$ ipython --no-banner

In [1]: import numpy as np

In [2]: from numpy import linalg as LA

In [3]: np.set_printoptions(suppress=True, linewidth=120)

In [4]: rnd = lambda a: np.round(a, 1) + 0

In [5]: E = np.load("case10.npy")

In [6]: E
Out[6]: 
array([[-3, -5,  2, -4,  5, -1,  0],
       [ 3,  1,  5, -2,  1,  2, -2],
       [-3, -5,  2, -4,  5, -1,  0]])

In [7]: vec = np.array([1, -2, -2, -1, 2, 1, -1])

In [8]: E * vec
Out[8]: 
array([[ -3,  10,  -4,   4,  10,  -1,   0],
       [  3,  -2, -10,   2,   2,   2,   2],
       [ -3,  10,  -4,   4,  10,  -1,   0]])

In [9]: rng = np.random.default_rng(8183)

In [10]: other = E + rng.integers(-2, 3, (3, 2)) @ rng.integers(-2, 3, (2, 7))

In [11]: other
Out[11]: 
array([[ -3,  -6,   6,  -5,   4,  -4,   1],
       [  1,   5,   1,   2,   1,   6,  -6],
       [  1, -11,   2, -10,   7,  -3,   6]])

In [12]: other - E
Out[12]: 
array([[ 0, -1,  4, -1, -1, -3,  1],
       [-2,  4, -4,  4,  0,  4, -4],
       [ 4, -6,  0, -6,  2, -2,  6]])

In [13]: rnd(LA.svd(other - E, compute_uv=False))
Out[13]: array([14.5,  6. ,  0. ])

In [14]: other = E / np.sqrt((E ** 2).mean(axis=1, keepdims=True))

In [15]: rnd(E - E.mean(axis=1, keepdims=True))
Out[15]: 
array([[-2.1, -4.1,  2.9, -3.1,  5.9, -0.1,  0.9],
       [ 1.9, -0.1,  3.9, -3.1, -0.1,  0.9, -3.1],
       [-2.1, -4.1,  2.9, -3.1,  5.9, -0.1,  0.9]])

In [16]: rnd(LA.norm(other, axis=1))
Out[16]: array([2.6, 2.6, 2.6])

In [17]: rnd(other[1])
Out[17]: array([ 1.1,  0.4,  1.9, -0.8,  0.4,  0.8, -0.8])

In [18]: C = 5 * np.array([[-0.3, 1.5, -1.2, 1.4, 0.2, -0.1],
    ...:     [1.3, 0.6, 1.0, -0.9, -0.1, -0.5],
    ...:     [0.9, 0.2, 0.6, -1.0, -0.5, -0.4]])

In [19]: idx = rng.integers(0, 3, 15)

In [20]: W0 = C[idx] + rng.normal(size=(15, 6))

In [21]: print(rnd(W0))
[[ 9.7  3.3  4.6 -4.2 -0.4 -2.7]
 [ 5.3  1.4  3.7 -4.6 -3.5 -2.3]
 [ 0.   6.6 -6.   6.7  2.4 -0.1]
 [ 6.2  3.8  4.8 -4.9 -0.7 -2.2]
 [-1.3  9.8 -6.2  5.8  0.5  0.5]
 [-1.1  8.5 -5.4  7.9  1.8  0. ]
 [-3.   7.3 -5.3  6.3  0.4 -1.3]
 [ 4.5  2.4  1.7 -5.3 -3.2 -1.5]
 [-0.7  7.5 -6.   8.2  0.2  1.2]
 [ 2.7  1.3  3.2 -5.8 -3.6 -1.5]
 [ 5.7  2.   1.8 -4.8 -3.5 -2.3]
 [ 7.6  4.4  4.4 -5.  -2.3 -1.2]
 [ 3.4  2.3  3.9 -4.7 -2.5 -5.8]
 [ 8.1  3.7  5.6 -5.2 -1.1 -1.7]
 [-1.9  6.7 -5.5  6.5 -0.3 -2. ]]

In [22]: other = np.c_[W0[:, :5] @ np.array([[5, 3, 3, 3, 0],
    ...:     [1, 2, 5, 1, 1],
    ...:     [1, 4, 3, 3, 0],
    ...:     [3, 3, 5, 3, 4],
    ...:     [4, 3, 3, 0, 5]]), np.array([0, 3, 2, 1, 3, 3, 0, 3, 3, 2, 3, 0, 2, 1, 3])]

In [23]: rnd(other)
Out[23]: 
array([[ 42. ,  40.1,  37. ,  33.4, -15.6,   0. ],
       [  3.6,   8.9,   0.1,  14.3, -34.5,   3. ],
       [ 30.2,  16.2,  55.4,   8.5,  45.3,   2. ],
       [ 22.2,  28.6,  25.5,  22.1, -19.2,   1. ],
       [ 16.6,   9.8,  57. ,   4.7,  35.4,   3. ],
       [ 28.8,  21.6,  68.4,  13. ,  49.3,   3. ],
       [  7.5,   4.5,  44.2,   1.4,  34.4,   0. ],
       [ -2.2,  -0.5,  -5.6,   5. , -34.9,   3. ],
       [ 23.5,  14.2,  59.2,  12.2,  41.2,   3. ],
       [-13.8,  -4.8, -15.6,   1.6, -39.9,   2. ],
       [  3.5,   3.2,  -2.4,  10. , -35.1,   3. ],
       [ 22.3,  26.9,  25.5,  25.1, -27.4,   0. ],
       [ -0.7,   8.8,   2.4,  10.1, -29. ,   2. ],
       [ 30.1,  35.2,  30.4,  29.2, -22.4,   1. ],
       [ 10.1,   4.5,  43. ,   4.1,  31.4,   3. ]])

In [24]: rnd(LA.norm(other - W0 @ LA.lstsq(W0, other)[0], axis=0))
Out[24]: array([0. , 0. , 0. , 0. , 0. , 3.5])

In [25]: print(rnd(LA.lstsq(W0, other[:, 0])[0]))
[5. 1. 1. 3. 4. 0.]

In [26]: rnd(LA.norm(LA.qr(W0)[0].T @ other, axis=0) ** 2 / ((other ** 2).sum(axis=0) + 1e-12))
Out[26]: array([1. , 1. , 1. , 1. , 1. , 0.8])

In [27]: F = np.load("mat.npy")

In [28]: rnd(F)
Out[28]: 
array([[ 0.9,  0. , -0.5,  0. ],
       [ 0. ,  1. ,  0. ,  0. ],
       [ 0.5,  0. ,  0.9,  0. ],
       [ 0. ,  0. ,  0. ,  1. ]])

In [29]: u = np.array([-3, 0])

In [30]: rnd(np.polyval(u, F[2]))
Out[30]: array([-1.5,  0. , -2.6,  0. ])

In [31]: print(rnd(np.array([np.convolve(row, u, "same") for row in F])))
[[-2.6  0.   1.5  0. ]
 [ 0.  -3.   0.   0. ]
 [-1.5  0.  -2.6  0. ]
 [ 0.   0.   0.  -3. ]]

In [32]: rnd(LA.norm(F, axis=0))
Out[32]: array([1., 1., 1., 1.])

In [33]: rnd(LA.svd(F, compute_uv=False))
Out[33]: array([1., 1., 1., 1.])

In [34]: print(F[:, 0] @ F[:, 1])
0.0

In [35]: rnd(LA.norm(F, 2))
Out[35]: np.float64(1.0)

In [36]: LA.norm(F, axis=1).argmax()
Out[36]: np.int64(0)

In [37]: rnd(LA.norm(F, 1)), rnd(LA.norm(F, np.inf))
Out[37]: (np.float64(1.4), np.float64(1.4))

In [38]: rnd(LA.norm(F[2] - F[3]))
Out[38]: np.float64(1.4)

In [39]: vec = np.array([1, 5, 1, 1])

In [40]: rnd(np.sort(np.abs(np.degrees(np.angle(LA.eigvals(F))))))
Out[40]: array([ 0.,  0., 30., 30.])

In [41]: rnd(LA.inv(F))
Out[41]: 
array([[ 0.9,  0. ,  0.5,  0. ],
       [ 0. ,  1. ,  0. ,  0. ],
       [-0.5,  0. ,  0.9,  0. ],
       [ 0. ,  0. ,  0. ,  1. ]])

In [42]: arr = np.array([[12, -3, 8, 6, 2, -14],
    ...:     [-3, 15, -1, 2, -1, 17],
    ...:     [8, -1, 26, 2, -3, -6],
    ...:     [6, 2, 2, 32, 29, -2],
    ...:     [2, -1, -3, 29, 36, 0],
    ...:     [-14, 17, -6, -2, 0, 30]])

In [43]: ev, V = LA.eigh(arr)

In [44]: vec = np.array([2, 0, 0, 2, 2, 0])

In [45]: vec @ arr @ vec
Out[45]: np.int64(616)

In [46]: (np.sign(V[:, -1].round(6)) == np.sign(V[0, -1].round(6))).astype(int)
Out[46]: array([1, 0, 1, 1, 1, 0])

In [47]: rnd(V * np.sqrt(ev) @ V.T)
Out[47]: 
array([[ 2.6,  0.3,  0.9,  0.7,  0.1, -2. ],
       [ 0.3,  3. , -0.1,  0.4, -0.3,  2.3],
       [ 0.9, -0.1,  5. ,  0.2, -0.4, -0.4],
       [ 0.7,  0.4,  0.2,  4.8,  2.9, -0.2],
       [ 0.1, -0.3, -0.4,  2.9,  5.2,  0.1],
       [-2. ,  2.3, -0.4, -0.2,  0.1,  4.5]])

In [48]: rnd(V * np.maximum(ev, 0) @ V.T)
Out[48]: 
array([[ 12.,  -3.,   8.,   6.,   2., -14.],
       [ -3.,  15.,  -1.,   2.,  -1.,  17.],
       [  8.,  -1.,  26.,   2.,  -3.,  -6.],
       [  6.,   2.,   2.,  32.,  29.,  -2.],
       [  2.,  -1.,  -3.,  29.,  36.,   0.],
       [-14.,  17.,  -6.,  -2.,   0.,  30.]])

In [49]: rnd(LA.eigvalsh(arr[1:, 1:]))
Out[49]: array([ 1.8,  6.1, 25. , 43. , 63.1])

In [50]: rnd(V * np.abs(ev) @ V.T)
Out[50]: 
array([[ 12.,  -3.,   8.,   6.,   2., -14.],
       [ -3.,  15.,  -1.,   2.,  -1.,  17.],
       [  8.,  -1.,  26.,   2.,  -3.,  -6.],
       [  6.,   2.,   2.,  32.,  29.,  -2.],
       [  2.,  -1.,  -3.,  29.,  36.,   0.],
       [-14.,  17.,  -6.,  -2.,   0.,  30.]])

In [51]: rnd(vec @ arr @ vec / (vec @ vec)), rnd(ev[0]), rnd(ev[-1])
Out[51]: (np.float64(51.3), np.float64(0.1), np.float64(64.0))

In [52]: idx = rng.permutation(6)

In [53]: print(idx)
[4 0 2 3 5 1]

In [54]: other = arr[idx][:, idx]

In [55]: rnd(LA.det(other)), rnd(LA.det(arr[idx]))
Out[55]: (np.float64(148996.0), np.float64(-148996.0))

In [56]: np.diag(other)
Out[56]: array([36, 12, 26, 32, 30, 15])

In [57]: np.allclose(other, arr)
Out[57]: False

In [58]: rnd(np.sort(np.abs(LA.eigvals(other))))
Out[58]: array([ 0.1,  2.9,  9.2, 25.8, 49.1, 64. ])

In [59]: J = np.array([[5, 0, 5, 9, 2, 3, 7],
    ...:     [0, 1, 3, 3, 1, 3, 3],
    ...:     [5, 3, 14, 18, 5, 12, 16],
    ...:     [9, 3, 18, 27, 6, 15, 21],
    ...:     [2, 1, 5, 6, 2, 4, 6],
    ...:     [3, 3, 12, 15, 4, 11, 13],
    ...:     [7, 3, 16, 21, 6, 13, 19]])

In [60]: # looks like rank 3

In [61]: rk = LA.matrix_rank(J)

In [62]: rk
Out[62]: np.int64(3)

In [63]: null = LA.svd(J)[2][rk:].T

In [64]: [int(LA.matrix_rank(J[:, :j + 1])) for j in range(7)]
Out[64]: [1, 2, 2, 3, 3, 3, 3]

In [65]: [int(LA.matrix_rank(J[:i])) for i in range(1, len(J) + 1)]
Out[65]: [1, 2, 2, 3, 3, 3, 3]

In [66]: [int(LA.matrix_rank(np.delete(J, i, axis=0))) for i in range(7)]
Out[66]: [3, 3, 3, 3, 3, 3, 3]

In [67]: Uu, s, Vh = LA.svd(E)

In [68]: print(np.argmax(s[:-1] / (s[1:] + 1e-6)) + 1)
2

In [69]: other = Uu[:, :2] @ np.diag(s[:2]) @ Vh[:2]

In [70]: rnd(np.abs(E - other).max())
Out[70]: np.float64(0.0)

In [71]: print(rnd(LA.norm(E - other, 2)), rnd(s[2]))
0.0 0.0

In [72]: ev, V = LA.eigh(J)

In [73]: vec = np.array([-1, 3, -3, -3, -1, -1, -2])

In [74]: print(np.abs(J).sum(axis=1).max(), rnd(np.abs(ev).max()))
99 71.8

In [75]: rnd(V * np.abs(ev) @ V.T)
Out[75]: 
array([[ 5.,  0.,  5.,  9.,  2.,  3.,  7.],
       [ 0.,  1.,  3.,  3.,  1.,  3.,  3.],
       [ 5.,  3., 14., 18.,  5., 12., 16.],
       [ 9.,  3., 18., 27.,  6., 15., 21.],
       [ 2.,  1.,  5.,  6.,  2.,  4.,  6.],
       [ 3.,  3., 12., 15.,  4., 11., 13.],
       [ 7.,  3., 16., 21.,  6., 13., 19.]])

In [76]: print((np.sign(V[:, -1].round(6)) == np.sign(V[0, -1].round(6))).astype(int))
[1 1 1 1 1 1 1]

In [77]: Uu, s, Vh = LA.svd(J)

In [78]: print(rnd(s))
[71.8  5.3  1.9  0.   0.   0.   0. ]

In [79]: other = Uu[:, :3] @ np.diag(s[:3]) @ Vh[:3]

In [80]: print(rnd(other))
[[ 5.  0.  5.  9.  2.  3.  7.]
 [ 0.  1.  3.  3.  1.  3.  3.]
 [ 5.  3. 14. 18.  5. 12. 16.]
 [ 9.  3. 18. 27.  6. 15. 21.]
 [ 2.  1.  5.  6.  2.  4.  6.]
 [ 3.  3. 12. 15.  4. 11. 13.]
 [ 7.  3. 16. 21.  6. 13. 19.]]

In [81]: A = np.load("m.npy")

In [82]: A
Out[82]: 
array([[5, 0, 2, 0, 0],
       [0, 0, 0, 0, 0],
       [5, 0, 4, 0, 0],
       [0, 0, 0, 9, 9],
       [0, 0, 0, 1, 2]])

In [83]: np.kron(np.eye(2, dtype=int), A)
Out[83]: 
array([[5, 0, 2, 0, 0, 0, 0, 0, 0, 0],
       [0, 0, 0, 0, 0, 0, 0, 0, 0, 0],
       [5, 0, 4, 0, 0, 0, 0, 0, 0, 0],
       [0, 0, 0, 9, 9, 0, 0, 0, 0, 0],
       [0, 0, 0, 1, 2, 0, 0, 0, 0, 0],
       [0, 0, 0, 0, 0, 5, 0, 2, 0, 0],
       [0, 0, 0, 0, 0, 0, 0, 0, 0, 0],
       [0, 0, 0, 0, 0, 5, 0, 4, 0, 0],
       [0, 0, 0, 0, 0, 0, 0, 0, 9, 9],
       [0, 0, 0, 0, 0, 0, 0, 0, 1, 2]])

In [84]: rnd(LA.det(2 * A)), rnd(LA.det(A))
Out[84]: (np.float64(0.0), np.float64(0.0))

In [85]: idx = rng.permutation(5)

In [86]: idx
Out[86]: array([2, 1, 0, 4, 3])

In [87]: other = A[idx][:, idx]

In [88]: print(rnd(LA.det(other)), rnd(LA.det(A[idx])))
0.0 0.0

In [89]: np.trace(other)
Out[89]: np.int64(20)

In [90]: other
Out[90]: 
array([[4, 0, 5, 0, 0],
       [0, 0, 0, 0, 0],
       [2, 0, 5, 0, 0],
       [0, 0, 0, 2, 1],
       [0, 0, 0, 9, 9]])
